$ python -q
>>> import numpy as np
>>> np.set_printoptions(suppress=True, linewidth=140)
>>> def rd(a):
...     return np.round(a, 3) + 0
... 
>>> J = np.cumsum(np.array([[1, 1, 3, 0],
...     [0, -2, -3, 0],
...     [-3, 0, 2, -2],
...     [3, 1, -1, -2],
...     [2, 2, -3, 0],
...     [-3, -2, -1, -3],
...     [1, -2, -3, 2],
...     [0, 1, 1, -2],
...     [0, -1, 1, 3],
...     [-2, -3, 0, -1],
...     [0, 1, -2, 0],
...     [-3, 1, -2, 0],
...     [-2, -2, 0, 3],
...     [-1, -3, -3, 1],
...     [3, 1, 3, 0],
...     [1, -1, -1, 2],
...     [0, -3, -2, 2]]), axis=0)
>>> J
array([[  1,   1,   3,   0],
       [  1,  -1,   0,   0],
       [ -2,  -1,   2,  -2],
       [  1,   0,   1,  -4],
       [  3,   2,  -2,  -4],
       [  0,   0,  -3,  -7],
       [  1,  -2,  -6,  -5],
       [  1,  -1,  -5,  -7],
       [  1,  -2,  -4,  -4],
       [ -1,  -5,  -4,  -5],
       [ -1,  -4,  -6,  -5],
       [ -4,  -3,  -8,  -5],
       [ -6,  -5,  -8,  -2],
       [ -7,  -8, -11,  -1],
       [ -4,  -7,  -8,  -1],
       [ -3,  -8,  -9,   1],
       [ -3, -11, -11,   3]])
>>> P = J @ np.linalg.solve(J.T @ J, J.T)
>>> rd(P @ J[:, 0])
array([ 1.,  1., -2.,  1.,  3.,  0.,  1.,  1.,  1., -1., -1., -4., -6., -7., -4., -3., -3.])
>>> np.trace(P)
np.float64(4.0)
>>> cent = J[[4, 11]].astype(float)
>>> for _ in range(5):
...     labels = np.linalg.norm(J[:, None] - cent, axis=-1).argmin(axis=1)
...     cent = np.array([J[labels == j].mean(axis=0) for j in range(2)])
... 
>>> labels
array([0, 0, 0, 0, 0, 0, 0, 0, 0, 0, 0, 1, 1, 1, 1, 1, 1])
>>> np.abs(cent[1] - cent[0]).argmax()
np.int64(2)
>>> np.bincount(labels)
array([11,  6])
>>> rd(cent)
array([[ 0.455, -1.182, -2.182, -3.909],
       [-4.5  , -7.   , -9.167, -0.833]])
>>> rd(np.linalg.norm(cent, 1)), rd(np.linalg.norm(cent, np.inf))
(np.float64(11.348), np.float64(21.5))
>>> rd(np.linalg.norm(cent) ** 2 / np.linalg.norm(cent, 2) ** 2)
np.float64(1.096)
>>> x = np.array([-1, 2, 0, -1])
>>> rhs = J @ x
>>> rd(np.linalg.solve(J.T @ J, J.T @ rhs))
array([-1.,  2.,  0., -1.])
>>> rng = np.random.default_rng(605)
>>> rhs = rhs + 0.02 * rng.normal(size=17)
>>> rd(rhs)
array([  1.022,  -3.028,   1.99 ,   2.998,   4.986,   6.984,   0.019,   3.987,  -0.98 ,  -4.009,  -2.003,   3.011,  -1.986,  -8.013,
        -8.987, -14.026, -21.988])
>>> coef, *_ = np.linalg.lstsq(J, rhs)
>>> rd(np.linalg.norm(rhs - J @ coef))
np.float64(0.065)
>>> A2 = np.c_[J[:, :1] @ np.array([[3]]), np.array([6, -8, 7, -4, 9, 1, 2, -3, 6, 3, 3, 2, 4, 3, -9, -6, 3])]
>>> A2
array([[  3,   6],
       [  3,  -8],
       [ -6,   7],
       [  3,  -4],
       [  9,   9],
       [  0,   1],
       [  3,   2],
       [  3,  -3],
       [  3,   6],
       [ -3,   3],
       [ -3,   3],
       [-12,   2],
       [-18,   4],
       [-21,   3],
       [-12,  -9],
       [ -9,  -6],
       [ -9,   3]])
>>> rd(np.linalg.norm(A2 - J @ np.linalg.lstsq(J, A2)[0], axis=0))
array([ 0.   , 20.707])
>>> np.linalg.matrix_rank(A2)
np.int64(2)
>>> A = np.load("case15.npy")
>>> A
array([[ 0,  0,  0],
       [ 0,  0,  0],
       [ 0,  0, -1]])
>>> # rows 0 and 1 are equal
>>> A @ A
array([[0, 0, 0],
       [0, 0, 0],
       [0, 0, 1]])
>>> A2 = np.array([[5, 5]])
>>> mat = np.block([[np.zeros((1, 1)), A2], [A2.T, np.zeros((2, 2))]])
>>> mat
array([[0., 5., 5.],
       [5., 0., 0.],
       [5., 0., 0.]])
>>> # columns 1 and 2 are equal
>>> rd(np.linalg.eigvalsh(mat).min())
np.float64(-7.071)
>>> [round(float(np.linalg.det(mat[:i, :i])), 2) + 0 for i in range(1, 4)]
[0.0, -25.0, 0.0]
>>> rd(np.linalg.norm(mat, 2) / np.linalg.norm(mat))
np.float64(0.707)
>>> [round(float(x), 3) for x in np.linalg.svd(mat, compute_uv=False)[:3]]
[7.071, 7.071, 0.0]
>>> rd(np.sort(np.abs(np.linalg.eigvals(mat))))
array([0.   , 7.071, 7.071])
>>> mat @ mat
array([[50.,  0.,  0.],
       [ 0., 25., 25.],
       [ 0., 25., 25.]])
>>> evals, evecs = np.linalg.eigh(mat)
>>> rd(evecs @ np.diag(evals) @ evecs.T)
array([[0., 5., 5.],
       [5., 0., 0.],
       [5., 0., 0.]])
>>> np.abs(evecs[:, -1]).round(6).argmax()
np.int64(0)
>>> np.unique(evals.round(6) + 0, return_counts=True)[1]
array([1, 1, 1])
>>> rd(evecs.T @ evecs)
array([[1., 0., 0.],
       [0., 1., 0.],
       [0., 0., 1.]])
>>> rd(evecs.T @ mat @ evecs)
array([[-7.071,  0.   ,  0.   ],
       [ 0.   ,  0.   ,  0.   ],
       [ 0.   ,  0.   ,  7.071]])
>>> rd(np.abs(evecs[:, -1]))
array([0.707, 0.5  , 0.5  ])
>>> labels = rng.permutation(3)
>>> labels
array([0, 1, 2])
>>> A2 = mat[labels][:, labels]
>>> rd(np.linalg.det(A2)), rd(np.linalg.det(mat[labels]))
(np.float64(0.0), np.float64(0.0))
>>> np.diag(A2)
array([0., 0., 0.])
>>> np.trace(A2)
np.float64(0.0)
>>> A2
array([[0., 5., 5.],
       [5., 0., 0.],
       [5., 0., 0.]])
>>> np.allclose(A2, mat)
True
>>> data = np.arange(25).reshape(5, 5) + -1
>>> data
array([[-1,  0,  1,  2,  3],
       [ 4,  5,  6,  7,  8],
       [ 9, 10, 11, 12, 13],
       [14, 15, 16, 17, 18],
       [19, 20, 21, 22, 23]])
>>> # rows and columns are dependent
>>> np.allclose(data[:-1].T @ np.linalg.lstsq(data[:-1].T, data[-1])[0], data[-1])
True
>>> rd(data @ np.linalg.pinv(data) @ data)
array([[-1.,  0.,  1.,  2.,  3.],
       [ 4.,  5.,  6.,  7.,  8.],
       [ 9., 10., 11., 12., 13.],
       [14., 15., 16., 17., 18.],
       [19., 20., 21., 22., 23.]])
